% python3 -q
>>> import numpy as np
>>> from numpy import linalg as LA
>>> np.set_printoptions(precision=2, suppress=True, linewidth=100, sign=" ")
>>> feats = np.loadtxt("x.csv", delimiter=",")
>>> feats
array([[-0.3 ,  0.14, -0.02,  0.32, -0.1 ,  0.36,  0.22,  0.08, -0.04, -0.24, -0.56, -0.34,  0.48],
       [-3.07,  1.99, -0.3 ,  1.39,  0.04,  2.43,  0.88,  0.76, -0.71, -2.61, -2.68, -2.24,  2.91],
       [-2.6 ,  1.72, -0.26,  1.06,  0.1 ,  1.98,  0.66,  0.64, -0.62, -2.22, -2.08, -1.82,  2.34],
       [-4.74,  3.58, -0.55,  0.43,  1.03,  2.61,  0.11,  1.12, -1.37, -4.17, -1.36, -2.33,  2.67],
       [-1.86,  1.78, -0.28, -1.1 ,  1.12,  0.18, -0.88,  0.4 , -0.74, -1.74,  1.52, -0.08, -0.3 ],
       [ 0.9 , -0.42,  0.06, -0.96,  0.3 , -1.08, -0.66, -0.24,  0.12,  0.72,  1.68,  1.02, -1.44],
       [ 1.89, -1.49,  0.23,  0.04, -0.53, -0.9 ,  0.11, -0.44,  0.58,  1.68,  0.2 ,  0.79, -0.84],
       [ 1.3 , -0.86,  0.13, -0.53, -0.05, -0.99, -0.33, -0.32,  0.31,  1.11,  1.04,  0.91, -1.17],
       [ 3.57, -2.73,  0.42, -0.21, -0.84, -1.89,  0.  , -0.84,  1.05,  3.15,  0.84,  1.68, -1.89],
       [-3.17,  3.05, -0.48, -1.93,  1.94,  0.27, -1.54,  0.68, -1.27, -2.97,  2.68, -0.1 , -0.57],
       [-0.8 ,  0.12, -0.01,  1.71, -0.75,  1.53,  1.21,  0.24,  0.03, -0.57, -2.88, -1.47,  2.19],
       [ 0.91, -1.59,  0.26,  2.97, -1.92,  1.53,  2.2 , -0.12,  0.75,  1.05, -4.68, -1.56,  2.73],
       [-1.17,  0.85, -0.13,  0.22,  0.19,  0.72,  0.11,  0.28, -0.32, -1.02, -0.52, -0.65,  0.78],
       [ 3.19, -3.11,  0.49,  2.08, -2.03, -0.18,  1.65, -0.68,  1.3 ,  3.  , -2.92,  0.01,  0.72],
       [-0.95,  0.95, -0.15, -0.7 ,  0.65,  0.  , -0.55,  0.2 , -0.4 , -0.9 ,  1.  ,  0.05, -0.3 ]])
>>> [round(float(x), 2) for x in LA.svd(feats, compute_uv=False)[:3]]
[16.66, 12.92, 0.0]
>>> LA.cond(feats) > 100
np.True_
>>> left, sig, Vt = LA.svd(feats)
>>> vecs = Vt[:(sig > 1e-8).sum()]
>>> rng = np.random.default_rng(48)
>>> x0 = feats[12] + -3 * feats[13] + rng.integers(2) * np.eye(13)[5]
>>> x0
array([-10.74,  10.18,  -1.6 ,  -6.02,   6.28,   1.26,  -4.84,   2.32,  -4.22, -10.02,   8.24,
        -0.68,  -1.38])
>>> print(np.diag(vecs.T @ vecs))
[ 0.31  0.22  0.01  0.16  0.08  0.12  0.09  0.02  0.04  0.25  0.4   0.1   0.21]
>>> rk = LA.matrix_rank(feats)
>>> rk
np.int64(2)
>>> null = LA.svd(feats)[2][rk:].T
>>> [int(LA.matrix_rank(np.delete(feats, i, axis=0))) for i in range(15)]
[2, 2, 2, 2, 2, 2, 2, 2, 2, 2, 2, 2, 2, 2, 2]
>>> def softmax(z):
...     e = np.exp(z - z.max(axis=-1, keepdims=True))
...     return e / e.sum(axis=-1, keepdims=True)
... 
>>> softmax(feats[0] + 2)
array([ 0.05,  0.08,  0.07,  0.1 ,  0.07,  0.11,  0.09,  0.08,  0.07,  0.06,  0.04,  0.05,  0.12])
>>> print(softmax(feats[0]))
[ 0.05  0.08  0.07  0.1   0.07  0.11  0.09  0.08  0.07  0.06  0.04  0.05  0.12]
>>> att = feats @ feats.T / np.sqrt(13)
>>> softmax(att).round(6).argmax(axis=1)
array([  1,   3,   3,   3,   9,   8,   8,   8,   8,   9,  11,  11,   3,  13,   9])
>>> print(softmax(att)[0] @ feats)
[-1.81  1.1  -0.16  1.08 -0.12  1.61  0.71  0.46 -0.38 -1.52 -2.   -1.49  1.99]
>>> M2 = np.array([[-1, 3, 2],
...     [3, 2, -3],
...     [0, -1, 3],
...     [1, -1, 0],
...     [-1, -1, 3],
...     [2, -3, 1],
...     [1, -3, -1],
...     [1, 0, -2],
...     [0, -2, -1],
...     [-1, 0, -1],
...     [-2, -1, 3],
...     [-3, 2, 3],
...     [-2, -1, -2]])
>>> LA.matrix_rank(np.vstack([feats, M2.T]))
np.int64(5)
>>> M2 @ feats
Traceback (most recent call last):
  File "<python-input-25>", line 1, in <module>
    M2 @ feats
    ~~~^~~~~~~
ValueError: matmul: Input operand 1 has a mismatch in its core dimension 0, with gufunc signature (n?,k),(k,m?)->(n?,m?) (size 15 is different from 3)
>>> m1 = np.loadtxt("run4.csv", delimiter=",")
>>> print(m1)
[[-1.  3.  1.  1.  0.  1.  0. -1.  3. -3. -1.  1. -2. -3.  2.]
 [ 3.  7.  3.  3.  0.  3.  0. -3.  9. -9. -3.  3. -6. -9.  6.]
 [ 1.  3. -1.  1.  0.  1.  0. -1.  3. -3. -1.  1. -2. -3.  2.]
 [ 1.  3.  1. -1.  0.  1.  0. -1.  3. -3. -1.  1. -2. -3.  2.]
 [ 0.  0.  0.  0. -2.  0.  0.  0.  0.  0.  0.  0.  0.  0.  0.]
 [ 1.  3.  1.  1.  0. -1.  0. -1.  3. -3. -1.  1. -2. -3.  2.]
 [ 0.  0.  0.  0.  0.  0. -2.  0.  0.  0.  0.  0.  0.  0.  0.]
 [-1. -3. -1. -1.  0. -1.  0. -1. -3.  3.  1. -1.  2.  3. -2.]
 [ 3.  9.  3.  3.  0.  3.  0. -3.  7. -9. -3.  3. -6. -9.  6.]
 [-3. -9. -3. -3.  0. -3.  0.  3. -9.  7.  3. -3.  6.  9. -6.]
 [-1. -3. -1. -1.  0. -1.  0.  1. -3.  3. -1. -1.  2.  3. -2.]
 [ 1.  3.  1.  1.  0.  1.  0. -1.  3. -3. -1. -1. -2. -3.  2.]
 [-2. -6. -2. -2.  0. -2.  0.  2. -6.  6.  2. -2.  2.  6. -4.]
 [-3. -9. -3. -3.  0. -3.  0.  3. -9.  9.  3. -3.  6.  7. -6.]
 [ 2.  6.  2.  2.  0.  2.  0. -2.  6. -6. -2.  2. -4. -6.  2.]]
>>> ev, vecs = LA.eigh(m1)
>>> x0 = np.array([-5, 4, 2, -5, -3, 2, 0, 4, 0, -2, 2, 3, -2, -1, -3])
>>> x0 @ m1 @ x0
np.float64(-160.0)
>>> print(LA.eigvalsh(m1[1:, 1:]))
[-2. -2. -2. -2. -2. -2. -2. -2. -2. -2. -2. -2. -2. 48.]
>>> M2 = m1[0, 0] * m1[1:] - np.outer(m1[1:, 0], m1[0])
>>> print(M2)
[[  0. -16.  -6.  -6.  -0.  -6.  -0.   6. -18.  18.   6.  -6.  12.  18. -12.]
 [  0.  -6.   0.  -2.  -0.  -2.  -0.   2.  -6.   6.   2.  -2.   4.   6.  -4.]
 [  0.  -6.  -2.   0.  -0.  -2.  -0.   2.  -6.   6.   2.  -2.   4.   6.  -4.]
 [  0.  -0.  -0.  -0.   2.  -0.  -0.   0.  -0.   0.   0.  -0.   0.   0.  -0.]
 [  0.  -6.  -2.  -2.  -0.   0.  -0.   2.  -6.   6.   2.  -2.   4.   6.  -4.]
 [  0.  -0.  -0.  -0.  -0.  -0.   2.   0.  -0.   0.   0.  -0.   0.   0.  -0.]
 [  0.   6.   2.   2.   0.   2.   0.   0.   6.  -6.  -2.   2.  -4.  -6.   4.]
 [  0. -18.  -6.  -6.  -0.  -6.  -0.   6. -16.  18.   6.  -6.  12.  18. -12.]
 [  0.  18.   6.   6.   0.   6.   0.  -6.  18. -16.  -6.   6. -12. -18.  12.]
 [  0.   6.   2.   2.   0.   2.   0.  -2.   6.  -6.   0.   2.  -4.  -6.   4.]
 [  0.  -6.  -2.  -2.  -0.  -2.  -0.   2.  -6.   6.   2.   0.   4.   6.  -4.]
 [  0.  12.   4.   4.   0.   4.   0.  -4.  12. -12.  -4.   4.  -6. -12.   8.]
 [  0.  18.   6.   6.   0.   6.   0.  -6.  18. -18.  -6.   6. -12. -16.  12.]
 [  0. -12.  -4.  -4.  -0.  -4.  -0.   4. -12.  12.   4.  -4.   8.  12.  -6.]]
>>> np.flatnonzero(~M2.round(6).any(axis=1))
array([], dtype=int64)
>>> np.sort(LA.eigvals(m1).real)
array([-2., -2., -2., -2., -2., -2., -2., -2., -2., -2., -2., -2., -2., -2., 49.])
>>> round(LA.det(m1), 2)
np.float64(802816.0)
>>> arr = np.loadtxt("arr.csv", delimiter=",")
>>> print(arr)
[[ 3.  0.  0.  0.  0.  0.  0.  0.  0.  0.  0.  0.]
 [ 2.  0.  0.  0.  0.  0.  0.  0.  0.  0.  0.  0.]
 [ 3.  4.  4.  0.  0.  0.  0.  0.  0.  0.  0.  0.]
 [ 3.  5.  5.  3.  0.  0.  0.  0.  0.  0.  0.  0.]
 [ 1.  3.  0.  3.  3.  0.  0.  0.  0.  0.  0.  0.]
 [ 4.  1.  2.  5.  2.  1.  0.  0.  0.  0.  0.  0.]
 [ 4.  5.  1.  2.  1.  4.  2.  0.  0.  0.  0.  0.]
 [ 1.  0.  4.  5.  1.  4.  0.  4.  0.  0.  0.  0.]
 [ 1.  4.  4.  3.  5.  4.  1.  3.  2.  0.  0.  0.]
 [ 3.  3.  0.  4.  2.  0.  5.  5.  3.  2.  0.  0.]
 [ 5.  5.  5.  0.  5.  5.  2.  1.  5.  3.  2.  0.]
 [ 3.  5.  1.  1.  0.  1.  1.  5.  1.  0.  4.  3.]]
>>> # triangular
>>> np.abs(np.diag(LA.qr(arr)[1])) > 1e-9
array([ True,  True,  True,  True,  True,  True,  True,  True,  True,  True,  True, False])
>>> print(np.unique(arr.round(6), axis=0).shape)
(12, 12)
